% python3 -q
>>> import numpy as np
>>> np.set_printoptions(precision=2, suppress=True, linewidth=200)
>>> mat = np.load("x.npy")
>>> print(mat)
[[ 8  8  4  5  8  5  9  3  3  4  7  9  4]
 [ 8  8  4  5  8  5  9  3  3  4  7  9  4]
 [40 40 20 25 40 25 45 15 15 20 35 45 20]
 [40 40 20 25 40 25 45 15 15 20 35 45 20]
 [ 0  0  0  0  0  0  0  0  0  0  0  0  0]
 [40 40 20 25 40 25 45 15 15 20 35 45 20]
 [16 16  8 10 16 10 18  6  6  8 14 18  8]
 [24 24 12 15 24 15 27  9  9 12 21 27 12]
 [16 16  8 10 16 10 18  6  6  8 14 18  8]
 [32 32 16 20 32 20 36 12 12 16 28 36 16]
 [ 0  0  0  0  0  0  0  0  0  0  0  0  0]
 [ 0  0  0  0  0  0  0  0  0  0  0  0  0]]
>>> def softmax(z):
...     e = np.exp(z - z.max(axis=-1, keepdims=True))
...     return e / e.sum(axis=-1, keepdims=True)
... 
>>> print(np.round(softmax(mat[5] + 4), 2) + 0)
[0.   0.   0.   0.   0.   0.   0.49 0.   0.   0.   0.   0.49 0.  ]
>>> print(np.round(softmax(mat[5]), 2) + 0)
[0.   0.   0.   0.   0.   0.   0.49 0.   0.   0.   0.   0.49 0.  ]
>>> print(softmax(mat).sum(axis=1))
[1. 1. 1. 1. 1. 1. 1. 1. 1. 1. 1. 1.]
>>> S = mat @ mat.T / np.sqrt(13)
>>> print(np.round(softmax(S), 2) + 0)
[[0.   0.   0.33 0.33 0.   0.33 0.   0.   0.   0.   0.   0.  ]
 [0.   0.   0.33 0.33 0.   0.33 0.   0.   0.   0.   0.   0.  ]
 [0.   0.   0.33 0.33 0.   0.33 0.   0.   0.   0.   0.   0.  ]
 [0.   0.   0.33 0.33 0.   0.33 0.   0.   0.   0.   0.   0.  ]
 [0.08 0.08 0.08 0.08 0.08 0.08 0.08 0.08 0.08 0.08 0.08 0.08]
 [0.   0.   0.33 0.33 0.   0.33 0.   0.   0.   0.   0.   0.  ]
 [0.   0.   0.33 0.33 0.   0.33 0.   0.   0.   0.   0.   0.  ]
 [0.   0.   0.33 0.33 0.   0.33 0.   0.   0.   0.   0.   0.  ]
 [0.   0.   0.33 0.33 0.   0.33 0.   0.   0.   0.   0.   0.  ]
 [0.   0.   0.33 0.33 0.   0.33 0.   0.   0.   0.   0.   0.  ]
 [0.08 0.08 0.08 0.08 0.08 0.08 0.08 0.08 0.08 0.08 0.08 0.08]
 [0.08 0.08 0.08 0.08 0.08 0.08 0.08 0.08 0.08 0.08 0.08 0.08]]
>>> print(softmax(S)[5] @ mat)
[40. 40. 20. 25. 40. 25. 45. 15. 15. 20. 35. 45. 20.]
>>> W1 = np.array([[1, 2, 0, 2],
...     [3, 0, 2, 1],
...     [0, 2, 3, 3],
...     [2, 3, 2, 3],
...     [3, 0, 0, 0],
...     [2, 1, 0, 2],
...     [0, 2, 3, 1],
...     [0, 1, 2, 0],
...     [1, 1, 1, 1],
...     [1, 2, 3, 1],
...     [1, 1, 0, 2],
...     [2, 0, 2, 2],
...     [1, 2, 3, 1]])
>>> b = np.array([0, 5, 2, 5])
>>> hid = np.maximum(mat @ W1 + b, 0)
>>> print((hid > 0).mean(axis=0))
[0.75 1.   1.   1.  ]
>>> print(hid)
[[112  96 118 118]
 [112  96 118 118]
 [560 460 582 570]
 [560 460 582 570]
 [  0   5   2   5]
 [560 460 582 570]
 [224 187 234 231]
 [336 278 350 344]
 [224 187 234 231]
 [448 369 466 457]
 [  0   5   2   5]
 [  0   5   2   5]]
>>> cent = np.array([[-1, 1], [-2, 3], [1, -1], [1, 3]])
>>> print(W1 @ cent)
[[-3 13]
 [ 0  4]
 [ 2 12]
 [-3 18]
 [-3  3]
 [-2 11]
 [ 0  6]
 [ 0  1]
 [-1  6]
 [-1  7]
 [-1 10]
 [ 2  6]
 [-1  7]]
>>> print(hid @ cent)
[[ -68  636]
 [ -68  636]
 [-328 3068]
 [-328 3068]
 [  -3   28]
 [-328 3068]
 [-133 1244]
 [-198 1852]
 [-133 1244]
 [-263 2460]
 [  -3   28]
 [  -3   28]]
